$ python -q
>>> import numpy as np
>>> from numpy import linalg as LA
>>> np.set_printoptions(suppress=True, linewidth=200)
>>> rng = np.random.default_rng(497)
>>> m1 = (rng.random((4, 4)) < 0.3) + np.eye(4)
>>> m1 /= m1.sum(axis=1, keepdims=True)
>>> m1.round(2)
array([[1.  , 0.  , 0.  , 0.  ],
       [0.  , 0.5 , 0.5 , 0.  ],
       [0.  , 0.  , 0.67, 0.33],
       [0.  , 0.  , 0.33, 0.67]])
>>> w, V = LA.eig(m1)
>>> np.round(np.sort(LA.eigvals(LA.inv(m1))), 2)
array([1., 1., 2., 3.])
>>> round(np.prod(w), 2)
np.float64(0.17)
>>> np.round(np.sort(LA.eigvals(m1.T)), 2)
array([0.33, 0.5 , 1.  , 1.  ])
>>> m1 @ V[:, 0] - w[0] * V[:, 0]
array([0., 0., 0., 0.])
>>> np.round(np.sort(LA.eigvals(m1 @ m1)), 2)
array([0.11, 0.25, 1.  , 1.  ])
>>> q = m1.astype(float).copy()
>>> for j in range(4):
...     q[:, j] -= q[:, :j] @ (q[:, :j].T @ q[:, j])
...     q[:, j] /= LA.norm(q[:, j])
... 
>>> q.round(2)
array([[ 1.  ,  0.  ,  0.  ,  0.  ],
       [ 0.  ,  1.  ,  0.  ,  0.  ],
       [ 0.  ,  0.  ,  0.89, -0.45],
       [ 0.  ,  0.  ,  0.45,  0.89]])
>>> np.round(q.T @ m1, 2) + 0
array([[1.  , 0.  , 0.  , 0.  ],
       [0.  , 0.5 , 0.5 , 0.  ],
       [0.  , 0.  , 0.75, 0.6 ],
       [0.  , 0.  , 0.  , 0.45]])
>>> np.round(q.T @ q, 2) + 0
array([[1., 0., 0., 0.],
       [0., 1., 0., 0.],
       [0., 0., 1., 0.],
       [0., 0., 0., 1.]])
>>> (m1 != 0).astype(int)
array([[1, 0, 0, 0],
       [0, 1, 1, 0],
       [0, 0, 1, 1],
       [0, 0, 1, 1]])
>>> np.round(np.sort(LA.eigvals(m1).real), 2)
array([0.33, 0.5 , 1.  , 1.  ])
>>> np.flatnonzero(LA.matrix_power((m1 != 0) + (m1.T != 0) + np.eye(4), 4)[1])
array([1, 2, 3])
>>> round(float(LA.det(m1)), 2)
0.17
>>> W0 = np.load("run13.npy")
>>> W0
array([[-3,  0,  0,  0],
       [-3,  3,  0,  0],
       [-1, -1,  0,  0],
       [ 2, -1,  0, -2]])
>>> # rank 3
>>> U, s, Vt = LA.svd(W0)
>>> np.argmax(s[:-1] / (s[1:] + 1e-6)) + 1
np.int64(3)
>>> Y = U[:, :3] @ np.diag(s[:3]) @ Vt[:3]
>>> LA.matrix_rank(Y)
np.int64(3)
>>> round(LA.norm(W0 - Y, 2), 2), s[3]
(np.float64(0.0), np.float64(0.0))
>>> np.round(LA.norm(W0 - Y) / LA.norm(W0), 2)
np.float64(0.0)
>>> W1 = np.array([[4, 1, 2, 0, 3], [5, 4, 0, 4, 2], [2, 4, 3, 5, 3], [1, 4, 5, 1, 2]])
>>> beta = np.array([3, -1, 1, 3, 2])
>>> H = np.maximum(m1 @ W1 + beta, 0)
>>> H.round(2)
array([[7.  , 0.  , 3.  , 3.  , 5.  ],
       [6.5 , 3.  , 2.5 , 7.5 , 4.5 ],
       [4.67, 3.  , 4.67, 6.67, 4.67],
       [4.33, 3.  , 5.33, 5.33, 4.33]])
>>> Z = np.array([[2, -2], [1, -1], [0, -2], [-1, 0], [1, 1]])
>>> (H @ Z).round(6).argmax(axis=1)
array([0, 0, 0, 0])
>>> def softmax(z):
...     e = np.exp(z - z.max(axis=-1, keepdims=True))
...     return e / e.sum(axis=-1, keepdims=True)
... 
>>> np.round(softmax(10 * W0[3]), 2) + 0
array([1., 0., 0., 0.])
>>> np.round(softmax(W0[3] + 5), 2)
array([0.83, 0.04, 0.11, 0.02])
>>> scores = W0 @ W0.T / np.sqrt(4)
>>> np.round(softmax(scores)[3] @ W0, 2)
array([ 1.98, -1.  ,  0.  , -1.99])
>>> softmax(scores).round(6).argmax(axis=1)
array([0, 1, 0, 3])
